$ python3 -q
>>> import numpy as np
>>> np.set_printoptions(suppress=True, linewidth=160)
>>> def rd(a):
...     return np.round(a, 2) + 0
... 
>>> m1 = np.load("mat.npy")
>>> print(m1)
[[ 0.14  1.99  0.07]
 [ 0.06  1.91  0.02]
 [-0.01  1.99 -0.01]
 [-0.03  1.94  0.13]
 [ 0.01  1.91 -0.02]
 [ 0.15  2.15  0.03]
 [-0.06  2.01 -0.08]
 [ 2.01  1.01 -0.24]
 [ 2.16  1.07  0.02]
 [ 2.04  0.99 -0.01]
 [ 1.95  0.84  0.04]
 [ 2.    0.9   0.01]
 [ 2.03  1.06 -0.23]
 [ 1.99  1.15  0.02]
 [ 1.06  0.68  3.11]
 [ 0.86  1.    2.98]
 [ 0.95  1.    3.09]
 [ 1.05  0.97  3.07]
 [ 1.14  0.95  3.02]
 [ 1.1   0.91  2.89]
 [ 0.97  0.96  3.09]]
>>> C = m1[[3, 10]].astype(float)
>>> for _ in range(5):
...     z = np.linalg.norm(m1[:, None] - C, axis=-1).argmin(axis=1)
...     C = np.array([m1[z == j].mean(axis=0) for j in range(2)])
... 
>>> print(z)
[0 0 0 0 0 0 0 1 1 1 1 1 1 1 1 1 1 1 1 1 1]
>>> print(np.abs(C[1] - C[0]).argmax())
0
>>> proj = m1 @ np.linalg.solve(m1.T @ m1, m1.T)
>>> print(rd(np.diag(proj)))
[0.13 0.13 0.15 0.14 0.13 0.16 0.15 0.15 0.16 0.14 0.13 0.14 0.15 0.13 0.15 0.14 0.15 0.15 0.14 0.13 0.15]
>>> gram = np.cov(m1, rowvar=False)
>>> print(rd(np.polyfit(m1[:, 0], m1[:, 2], 1)))
[-0.05  1.05]
>>> print(rd(m1.std(axis=0)))
[0.82 0.49 1.44]
>>> print(np.median(m1, axis=0))
[1.05 1.01 0.03]
>>> Ac = m1 - m1.mean(axis=0)
>>> vecs = np.linalg.svd(Ac)[2][:1]
>>> B = Ac - Ac @ vecs.T @ vecs
>>> print(rd(np.cov(Ac @ vecs.T, rowvar=False)))
2.26
>>> print(rd(np.diag(vecs.T @ vecs)))
[0.   0.04 0.96]
>>> print(np.linalg.norm(B, axis=1).round(6).argmax())
8
>>> B = np.c_[m1[:, :1] @ np.array([[-1]]), np.array([-3, 3, -2, -2, 1, 3, -2, 0, -3, -2, 0, -3, 1, 3, -2, 0, -1, -3, -1, -2, -1])]
>>> print(B)
[[-0.14 -3.  ]
 [-0.06  3.  ]
 [ 0.01 -2.  ]
 [ 0.03 -2.  ]
 [-0.01  1.  ]
 [-0.15  3.  ]
 [ 0.06 -2.  ]
 [-2.01  0.  ]
 [-2.16 -3.  ]
 [-2.04 -2.  ]
 [-1.95  0.  ]
 [-2.   -3.  ]
 [-2.03  1.  ]
 [-1.99  3.  ]
 [-1.06 -2.  ]
 [-0.86  0.  ]
 [-0.95 -1.  ]
 [-1.05 -3.  ]
 [-1.14 -1.  ]
 [-1.1  -2.  ]
 [-0.97 -1.  ]]
>>> print(np.linalg.matrix_rank(B))
2
